$ ipython --no-banner

In [1]: import numpy as np

In [2]: import numpy.linalg as la

In [3]: np.set_printoptions(precision=2, suppress=True, linewidth=100, floatmode="fixed")

In [4]: m1 = np.loadtxt("layer18.csv", delimiter=",")

In [5]: m1
Out[5]: 
array([[0.50, 0.00, 0.50, 0.00],
       [0.00, 1.00, 0.00, 0.00],
       [0.33, 0.33, 0.33, 0.00],
       [0.50, 0.00, 0.00, 0.50]])

In [6]: left, sigma, VT = la.svd(m1)

In [7]: sigma.round(2) + 0
Out[7]: array([1.09, 0.92, 0.54, 0.00])

In [8]: other = left[:, :3] @ np.diag(sigma[:3]) @ VT[:3]

In [9]: np.round(np.abs(m1 - other).max(), 2)
Out[9]: np.float64(0.0)

In [10]: print(la.matrix_rank(m1, rtol=0.05))
3

In [11]: Z = np.array([[-5, -1, -7], [1, 2, -9], [-6, -2, -1]])

In [12]: F = np.repeat(Z, 25 // 3, axis=0)

In [13]: rng = np.random.default_rng(673)

In [14]: F = F + 0.02 * rng.normal(size=F.shape)

In [15]: F
Out[15]: 
array([[-5.02, -1.00, -6.98],
       [-5.01, -1.00, -7.00],
       [-5.02, -0.99, -7.02],
       [-5.00, -1.02, -6.99],
       [-5.01, -1.00, -6.98],
       [-5.04, -1.00, -7.01],
       [-5.03, -1.01, -7.00],
       [-5.01, -1.02, -6.99],
       [ 1.01,  2.02, -9.00],
       [ 1.03,  2.01, -8.94],
       [ 0.99,  2.01, -9.00],
       [ 0.94,  2.02, -9.00],
       [ 1.01,  2.03, -9.02],
       [ 0.99,  1.99, -9.01],
       [ 1.00,  1.98, -9.02],
       [ 1.00,  1.97, -9.01],
       [-5.99, -2.01, -0.99],
       [-6.02, -2.00, -1.00],
       [-6.01, -2.02, -0.98],
       [-5.99, -2.03, -1.02],
       [-5.98, -2.03, -1.05],
       [-5.99, -1.98, -1.03],
       [-5.98, -2.05, -1.00],
       [-6.01, -2.00, -0.99]])

In [16]: other = np.c_[F[:, :1] @ np.array([[0]]), np.array([-2, -1, -1, 0, -1, -3, 1, -3, -3, -1, 0, -1, 2, 2, 0, 2, -1, -3, -2, -1, 1, 3, -3, -3])]

In [17]: other
Out[17]: 
array([[ 0.00, -2.00],
       [ 0.00, -1.00],
       [ 0.00, -1.00],
       [ 0.00,  0.00],
       [ 0.00, -1.00],
       [ 0.00, -3.00],
       [ 0.00,  1.00],
       [ 0.00, -3.00],
       [ 0.00, -3.00],
       [ 0.00, -1.00],
       [ 0.00,  0.00],
       [ 0.00, -1.00],
       [ 0.00,  2.00],
       [ 0.00,  2.00],
       [ 0.00,  0.00],
       [ 0.00,  2.00],
       [ 0.00, -1.00],
       [ 0.00, -3.00],
       [ 0.00, -2.00],
       [ 0.00, -1.00],
       [ 0.00,  1.00],
       [ 0.00,  3.00],
       [ 0.00, -3.00],
       [ 0.00, -3.00]])

In [18]: la.norm(other - F @ la.lstsq(F, other)[0], axis=0)
Out[18]: array([0.00, 8.33])

In [19]: print(la.matrix_rank(other))
1

In [20]: la.lstsq(F, other[:, 0])[0]
Out[20]: array([0.00, 0.00, 0.00])

In [21]: la.norm(la.qr(F)[0].T @ other, axis=0) ** 2 / ((other ** 2).sum(axis=0) + 1e-12)
Out[21]: array([0.00, 0.25])

In [22]: la.norm(other, axis=0)
Out[22]: array([0.00, 9.59])

In [23]: print(la.svd(other, compute_uv=False))
[9.59 0.00]

In [24]: Xs = (F - F.mean(axis=0)) / F.std(axis=0)

In [25]: Xs.std(axis=0)
Out[25]: array([1.00, 1.00, 1.00])

In [26]: np.argwhere(np.abs(Xs) > 2)
Out[26]: array([], shape=(0, 2), dtype=int64)

In [27]: c = la.lstsq(np.delete(Xs, 2, axis=1), Xs[:, 2])[0]

In [28]: np.abs(c).argmax()
Out[28]: np.int64(1)

In [29]: c
Out[29]: array([ 4.58, -5.40])

In [30]: A = np.load("data.npy")

In [31]: A
Out[31]: 
array([[-0.74,  0.14,  0.12],
       [ 0.21, -0.84,  0.35],
       [-0.63, -0.38,  0.13],
       [-0.11, -0.35, -0.92]])

In [32]: lab = rng.permutation(3)

In [33]: other = A[:, lab] * rng.choice([-1, 1], 3)

In [34]: other
Out[34]: 
array([[ 0.14, -0.12, -0.74],
       [-0.84, -0.35,  0.21],
       [-0.38, -0.13, -0.63],
       [-0.35,  0.92, -0.11]])

In [35]: left, _, VT = la.svd(A.T @ other)

In [36]: np.round(left @ VT, 2) + 0
Out[36]: 
array([[ 0.00,  0.00,  1.00],
       [ 1.00,  0.00,  0.00],
       [ 0.00, -1.00,  0.00]])

In [37]: lab
Out[37]: array([1, 2, 0])

In [38]: gram = other.T @ other

In [39]: print(np.diag(gram))
[1.00 1.00 1.00]

In [40]: print(la.matrix_rank(gram))
3

In [41]: la.eigvalsh(gram)[::-1]
Out[41]: array([1.00, 1.00, 1.00])

In [42]: P = A @ la.solve(A.T @ A, A.T)

In [43]: np.allclose(P @ P, P)
Out[43]: True

In [44]: np.diag(P)
Out[44]: array([0.58, 0.88, 0.56, 0.98])

In [45]: T = np.stack([A, 5 * A, A[::-1]])

In [46]: (T @ A.T).shape
Out[46]: (3, 4, 4)

In [47]: print(T.sum(axis=0))
[[-4.53  0.47 -0.19]
 [ 0.63 -5.44  2.22]
 [-3.58 -3.13  1.12]
 [-1.37 -1.99 -5.40]]

In [48]: la.matrix_rank(T.reshape(3, -1))
Out[48]: np.int64(2)

In [49]: np.einsum("bij,cij->bc", T, T)
Out[49]: 
array([[ 3.00, 15.00,  0.30],
       [15.00, 75.00,  1.50],
       [ 0.30,  1.50,  3.00]])
